$ python -q
>>> import numpy as np
>>> from numpy import linalg as LA
>>> np.set_printoptions(precision=2, suppress=True, linewidth=140)
>>> def rd(a):
...     return np.round(a, 2) + 0
... 
>>> feats = np.loadtxt("sample6.csv", delimiter=",")
>>> print(feats)
[[-0.4   0.3  -0.96]
 [-0.1   1.3  -3.76]
 [-0.9  -0.3   0.89]
 [ 0.   -0.1   0.24]
 [-0.8   2.1  -6.2 ]
 [-0.1  -1.    2.86]
 [-0.1   0.    0.14]
 [ 0.7  -1.8   5.34]
 [ 1.6  -1.5   4.65]
 [ 0.2   2.   -5.82]
 [ 0.2   0.4  -1.55]
 [ 1.3   0.6  -1.65]
 [ 0.8  -0.4   1.24]
 [-0.1   0.8  -1.76]
 [-0.4  -1.    3.28]
 [ 0.7  -0.9   2.48]
 [ 2.9  -0.8   2.  ]
 [ 1.4  -0.2   0.43]
 [ 0.2  -1.    2.95]
 [-1.   -1.1   3.48]
 [-0.1  -0.5   1.54]
 [-0.4   0.8  -2.48]
 [-0.1   0.6  -1.61]
 [ 3.3  -0.7   2.24]
 [-0.4  -1.    3.11]
 [-1.1   2.7  -8.17]
 [-0.9   0.7  -2.12]
 [ 2.    0.6  -2.01]
 [ 0.   -0.7   1.93]
 [ 0.7   0.7  -2.09]
 [ 0.6   0.5  -1.71]
 [ 2.2  -0.5   1.17]
 [ 0.8   0.1  -0.73]
 [ 0.1  -0.3   0.93]
 [-1.6   0.1  -0.91]
 [ 1.7  -0.6   1.75]]
>>> z = feats[:, 0] > np.median(feats[:, 0])
>>> r0 = feats[z].mean(axis=0) - feats[~z].mean(axis=0)
>>> print(((feats - feats.mean(axis=0)) @ r0 > 0).astype(int))
[0 0 0 0 0 1 0 1 1 0 0 0 1 0 1 1 1 1 1 1 1 0 0 1 1 0 0 1 1 0 0 1 0 1 0 1]
>>> print(rd((((feats - feats.mean(axis=0)) @ r0 > 0) == z).mean()))
0.67
>>> M2 = np.c_[feats[:, :2] @ np.array([[0, 2], [2, 5]]), np.array([9, 4, 3, 1, 4, 5, 1, 6, 9, 4, 7, 0, 2, 3, 2, 3, 1, 1, 7, 5, 4, 6, 9, 5, 9, 8, 3, 9, 2, 5, 9, 5, 7, 2, 5, 1])]
>>> print(rd(M2))
[[ 0.6  0.7  9. ]
 [ 2.6  6.3  4. ]
 [-0.6 -3.3  3. ]
 [-0.2 -0.5  1. ]
 [ 4.2  8.9  4. ]
 [-2.  -5.2  5. ]
 [ 0.  -0.2  1. ]
 [-3.6 -7.6  6. ]
 [-3.  -4.3  9. ]
 [ 4.  10.4  4. ]
 [ 0.8  2.4  7. ]
 [ 1.2  5.6  0. ]
 [-0.8 -0.4  2. ]
 [ 1.6  3.8  3. ]
 [-2.  -5.8  2. ]
 [-1.8 -3.1  3. ]
 [-1.6  1.8  1. ]
 [-0.4  1.8  1. ]
 [-2.  -4.6  7. ]
 [-2.2 -7.5  5. ]
 [-1.  -2.7  4. ]
 [ 1.6  3.2  6. ]
 [ 1.2  2.8  9. ]
 [-1.4  3.1  5. ]
 [-2.  -5.8  9. ]
 [ 5.4 11.3  8. ]
 [ 1.4  1.7  3. ]
 [ 1.2  7.   9. ]
 [-1.4 -3.5  2. ]
 [ 1.4  4.9  5. ]
 [ 1.   3.7  9. ]
 [-1.   1.9  5. ]
 [ 0.2  2.1  7. ]
 [-0.6 -1.3  2. ]
 [ 0.2 -2.7  5. ]
 [-1.2  0.4  1. ]]
>>> print(LA.matrix_rank(M2))
3
>>> x = np.array([8, -9, -8])
>>> y = feats @ x
>>> print(rd(LA.solve(feats.T @ feats, feats.T @ y)))
[ 8. -9. -8.]
>>> print(rd(LA.pinv(feats) @ feats))
[[1. 0. 0.]
 [0. 1. 0.]
 [0. 0. 1.]]
>>> rng = np.random.default_rng(9061)
>>> y = y + 0.02 * rng.normal(size=36)
>>> print(rd(y))
[  1.75  17.6  -11.62  -0.99  24.35 -14.67  -1.94 -20.92 -10.92  30.14  10.39  18.19   0.08   6.07 -20.42  -6.11  14.4    9.53 -13.02
 -25.95  -8.63   9.43   6.65  14.74 -19.07  32.29   3.47  26.68  -9.15  16.01  14.02  12.71  11.33  -3.98  -6.41   5.03]
>>> coef, *_ = LA.lstsq(feats, y)
>>> print(rd(LA.norm(y - feats @ coef)))
0.12
>>> print([round(float(LA.norm(LA.solve(feats.T @ feats + lam * np.eye(3), feats.T @ y))), 2) for lam in (0, 1, 10, 100)])
[14.49, 9.39, 7.91, 3.93]
>>> print(rd(coef))
[ 7.99 -9.04 -8.01]
>>> print(coef.round())
[ 8. -9. -8.]
>>> Xs = feats - feats.mean(axis=0)
>>> U, sv, vt = LA.svd(Xs, full_matrices=False)
>>> print(rd(np.abs(vt[-1])))
[0.01 0.95 0.32]
>>> print(rd(Xs.mean(axis=0)))
[0. 0. 0.]
>>> print(LA.matrix_rank(Xs))
3
>>> print(rd(sv ** 2 / (sv ** 2).sum()))
[0.9 0.1 0. ]
>>> data = np.load("layer1.npy")
>>> print(data)
[[ -0.78   0.05  -9.2   -0.31   0.5    6.2 ]
 [ -1.64  -0.27   7.89  -0.42  -2.74  -0.98]
 [  2.57   0.34  -7.47   0.     0.07   7.77]
 [ -0.83   0.1   -5.49   0.18   0.51   2.25]
 [ -3.51  -0.1    7.33   0.36   1.68   0.79]
 [  3.61   0.37  10.23   0.23  -0.87  -6.38]
 [ -0.76  -0.66  -6.25   0.34   1.41   5.57]
 [  2.49  -0.03  10.6    0.24  -2.55  -0.28]
 [  1.78  -0.29   8.59  -0.53   0.65  -8.07]
 [ -1.62  -0.4   -0.09  -0.8   -2.17   1.17]
 [ -3.68   0.13   4.17  -0.17  -0.44  -1.53]
 [  2.88   0.23 -13.26   1.36   0.07   1.17]
 [ -2.36   0.43  10.71  -0.02  -1.15   2.5 ]
 [ -2.32   0.13 -17.14  -0.3   -1.07  -7.49]
 [ -1.19   0.05   9.25  -0.32  -0.1    5.26]
 [ -0.14  -0.04   0.49   0.27   0.04  -3.74]
 [  1.21  -0.25 -12.71  -0.05   1.03   9.72]
 [ -0.55   0.32 -17.49  -0.74  -1.88   3.6 ]
 [ -3.41   0.12   4.66   0.51   1.46   6.53]
 [  1.31   0.22 -12.1    0.63  -0.43  -0.3 ]
 [ -0.03   0.04  17.22  -0.17  -0.84  -4.3 ]
 [ -0.11   0.52  -8.82   0.34   2.94   4.45]
 [  5.18  -0.08  -4.28  -0.19   0.7    3.17]
 [  1.45   0.12   0.52  -0.18   0.16  -4.14]
 [ -3.    -0.28   9.95   0.08   1.02  -2.94]
 [  2.07  -0.25   1.84   0.12   1.08   7.64]
 [  0.68   0.05   0.46   0.47   1.55  11.84]
 [  1.42  -0.66  19.96  -0.04   0.6   -4.42]
 [ -1.05  -0.45  -3.15   0.17  -0.15  -0.83]
 [  0.87  -0.24   1.23  -0.23  -2.46   4.29]
 [ -0.28  -0.15  -8.73   0.7   -1.31  -3.46]
 [ -1.4    0.44   4.3   -0.14  -0.33  -3.7 ]
 [  0.56   0.5   12.03   0.17   0.69  -4.97]
 [  0.14  -0.28   6.91  -1.16  -1.17  -1.08]
 [ -3.43  -0.26   0.76  -0.79  -1.05  -1.7 ]
 [ -2.62   0.18  -5.25  -0.47   0.34  -2.87]
 [ -0.64   0.32   4.09  -0.35   0.3    0.17]
 [ -2.88   0.15  -0.73   0.1   -1.56  -5.66]
 [ -1.35  -0.47  -2.07   0.65  -0.91   3.  ]]
>>> z = data[:, 2] > np.median(data[:, 2])
>>> r0 = data[z].mean(axis=0) - data[~z].mean(axis=0)
>>> print(z.astype(int))
[0 1 0 0 1 1 0 1 1 0 1 0 1 0 1 0 0 0 1 0 1 0 0 0 1 1 0 1 0 1 0 1 1 1 1 0 1 0 0]
>>> print(rd((((data - data.mean(axis=0)) @ r0 > 0) == z).mean()))
0.95
>>> print(np.argsort(-np.abs(r0).round(6), kind="stable"))
[2 5 0 4 3 1]
>>> print(rd(r0))
[-0.6  -0.01 14.62 -0.25 -0.32 -2.26]
>>> G = np.cov(data, rowvar=False)
>>> print(rd(np.polyfit(data[:, 1], data[:, 3], 1)))
[ 0.19 -0.01]
>>> print(rd(np.corrcoef(data[:, 1], data[:, 3])[0, 1]))
0.12
>>> print(rd(G))
[[  4.54   0.03  -1.08   0.2    0.16   1.18]
 [  0.03   0.1   -0.42   0.02   0.03  -0.08]
 [ -1.08  -0.42  83.49  -0.73  -0.74 -14.28]
 [  0.2    0.02  -0.73   0.23   0.21   0.39]
 [  0.16   0.03  -0.74   0.21   1.66   1.99]
 [  1.18  -0.08 -14.28   0.39   1.99  23.9 ]]
>>> print(np.argwhere(np.triu(np.abs(np.corrcoef(data.T)) > 0.8, 1)))
[]
>>> print(np.median(data, axis=0))
[-0.55  0.05  0.52 -0.02  0.04 -0.28]
>>> print(G.shape)
(6, 6)
>>> print(rd(LA.eigvalsh(G)[::-1]))
[86.78 20.87  4.48  1.5   0.19  0.09]
